$ python -q
>>> import numpy as np
>>> np.set_printoptions(precision=1, suppress=True, linewidth=140, sign=" ")
>>> tidy = lambda a: np.round(a, 1) + 0
>>> Z = np.array([[0, -2, 1], [-2, -3, -2], [0, 3, -1]])
>>> X = np.repeat(Z, 17 // 3, axis=0)
>>> rng = np.random.default_rng(10)
>>> X = X + 0.3 * rng.normal(size=X.shape)
>>> print(tidy(X))
[[-0.3 -2.2  0.8]
 [ 0.1 -2.1  1. ]
 [ 0.3 -1.7  1.1]
 [-0.1 -2.2  0.8]
 [-0.1 -2.   0.7]
 [-2.3 -2.9 -2.6]
 [-2.1 -2.9 -2.3]
 [-2.3 -3.2 -1.8]
 [-2.  -3.6 -2.1]
 [-1.7 -2.7 -1.8]
 [-0.1  2.4 -0.9]
 [-0.1  3.  -0.5]
 [ 0.1  3.1 -0.8]
 [-0.1  2.8 -1.2]
 [ 0.2  3.2 -1.1]]
>>> Xs = X - X.mean(axis=0)
>>> V = np.linalg.svd(Xs)[2][:2]
>>> Y = Xs - Xs @ V.T @ V
>>> tidy(Y.std(axis=0))
array([ 0.1,  0. ,  0.1])
>>> print(np.linalg.norm(Y, axis=1).round(6).argmax())
7
>>> tidy(np.cov(Xs @ V.T, rowvar=False))
array([[ 7.8,  0. ],
       [ 0. ,  2.2]])
>>> tidy((Xs @ V.T).std(axis=0))
array([ 2.7,  1.4])
>>> Xs = X - X.mean(axis=1)
Traceback (most recent call last):
  File "<python-input-15>", line 1, in <module>
    Xs = X - X.mean(axis=1)
         ~~^~~~~~~~~~~~~~~~
ValueError: operands could not be broadcast together with shapes (15,3) (15,) 
>>> Xs = X - X.mean(axis=0)
>>> Uu, s, vt = np.linalg.svd(Xs, full_matrices=False)
>>> print(tidy(vt[0] * np.sign(vt[0, np.abs(vt[0]).argmax()])))
[ 0.3  1.   0.1]
>>> np.linalg.matrix_rank(Xs)
np.int64(3)
>>> print(tidy(np.abs(vt[-1])))
[ 0.8  0.2  0.5]
>>> print(tidy(Xs.mean(axis=0)))
[ 0.  0.  0.]
>>> np.abs(vt[0]).argmax()
np.int64(1)
>>> Y = X / np.linalg.norm(X, axis=1, keepdims=True)
>>> C2 = Y @ Y.T
>>> np.argwhere(np.triu(np.abs(C2) > 0.95, 1))
array([[  0,   1],
       [  0,   3],
       [  0,   4],
       [  0,  10],
       [  0,  11],
       [  0,  12],
       [  0,  13],
       [  0,  14],
       [  1,   2],
       [  1,   3],
       [  1,   4],
       [  1,  10],
       [  1,  11],
       [  1,  12],
       [  1,  13],
       [  1,  14],
       [  2,   3],
       [  2,   4],
       [  2,  10],
       [  2,  13],
       [  2,  14],
       [  3,   4],
       [  3,  10],
       [  3,  11],
       [  3,  12],
       [  3,  13],
       [  3,  14],
       [  4,  10],
       [  4,  11],
       [  4,  12],
       [  4,  13],
       [  4,  14],
       [  5,   6],
       [  5,   7],
       [  5,   8],
       [  5,   9],
       [  6,   7],
       [  6,   8],
       [  6,   9],
       [  7,   8],
       [  7,   9],
       [  8,   9],
       [ 10,  11],
       [ 10,  12],
       [ 10,  13],
       [ 10,  14],
       [ 11,  12],
       [ 11,  13],
       [ 11,  14],
       [ 12,  13],
       [ 12,  14],
       [ 13,  14]])
>>> tidy(np.linalg.norm(Y, axis=1))
array([ 1.,  1.,  1.,  1.,  1.,  1.,  1.,  1.,  1.,  1.,  1.,  1.,  1.,  1.,  1.])
>>> (C2 - 2 * np.eye(15)).round(6).argmax(axis=1)
array([  3,   2,   1,   4,   3,   6,   5,   9,   9,   8,  13,  12,  11,  10,  10])
>>> Q, V = np.linalg.qr(X[:, :2])[0], np.linalg.qr(X[:, 2:])[0]
>>> s = np.linalg.svd(Q.T @ V, compute_uv=False)
>>> (s > 0.9).sum()
np.int64(1)
>>> tidy(np.degrees(np.arccos(s.clip(0, 1))))
array([ 12.2])
>>> K = np.loadtxt("block7.csv", delimiter=",")
>>> print(K)
[[ 2.4 -1.2  2.4 -1.7 -1.2 -0.3]
 [ 2.3 -1.2  2.3 -2.7 -1.   0.5]
 [-3.9  1.6 -3.6  4.5  1.8  0.3]
 [ 0.8 -0.6  1.  -0.9 -0.5 -0.3]
 [ 2.7 -1.2  2.8 -2.9 -1.5 -0.6]
 [ 1.1  0.4  0.8 -0.6 -0.5 -0.6]
 [ 2.5 -1.2  2.6 -2.9 -1.3 -0.6]
 [-3.4  1.8 -3.6  3.7  1.7 -0.2]
 [ 3.5 -1.8  3.9 -3.7 -2.  -0.7]
 [-1.8  1.  -2.2  2.   1.  -0.2]
 [ 0.9 -0.6  0.5 -0.6 -0.4 -0.3]
 [-0.3  0.5  0.6  0.7 -0.1 -0.3]
 [ 0.   0.   0.1  0.  -0.2 -0.1]
 [ 6.  -2.7  6.9 -6.1 -3.5  0.1]
 [-1.1  0.3 -0.8  0.8 -0.1 -0.9]
 [ 2.4 -1.3  2.3 -2.9 -1.6 -0.3]
 [-1.7  0.3 -1.   0.9  1.1  0.2]
 [ 0.2 -0.4  0.  -0.2  0.3 -0.4]
 [-0.2  0.9 -1.3  0.7  0.3  0.1]
 [ 1.4 -0.6  1.5 -1.8 -0.8 -0.2]
 [ 0.4 -0.3  0.7 -0.3 -0.1 -0.2]
 [-2.5  1.4 -2.2  2.4  1.2  0. ]
 [-1.5  1.  -2.   1.5  0.8 -0.1]
 [-1.6  0.6 -1.5  1.4  1.2  0.1]
 [ 3.5 -1.7  3.5 -3.2 -1.1 -0.1]
 [-1.4  0.6 -1.9  1.5  0.5  0.6]
 [ 0.6 -0.2  0.9 -1.   0.1 -0.4]
 [ 1.1 -0.7  0.6 -1.1  0.2  0.6]
 [ 2.  -0.4  1.9 -1.5 -0.3  0.4]
 [ 1.2 -0.4  1.5 -0.9 -0.5  0. ]
 [-0.5  0.3 -1.   1.   0.  -0.4]]
>>> theta = np.radians(30)
>>> R = np.eye(6)
>>> R[1, 1] = R[5, 5] = np.cos(theta)
>>> R[1, 5], R[5, 1] = -np.sin(theta), np.sin(theta)
>>> print(tidy(R))
[[ 1.   0.   0.   0.   0.   0. ]
 [ 0.   0.9  0.   0.   0.  -0.5]
 [ 0.   0.   1.   0.   0.   0. ]
 [ 0.   0.   0.   1.   0.   0. ]
 [ 0.   0.   0.   0.   1.   0. ]
 [ 0.   0.5  0.   0.   0.   0.9]]
>>> Y = K @ R.T
>>> np.allclose(K @ K.T, Y @ Y.T)
True
>>> tidy(np.abs(Y - K).max(axis=0))
array([ 0. ,  0.6,  0. ,  0. ,  0. ,  1.4])
>>> np.allclose(np.linalg.norm(K, axis=1), np.linalg.norm(Y, axis=1))
True
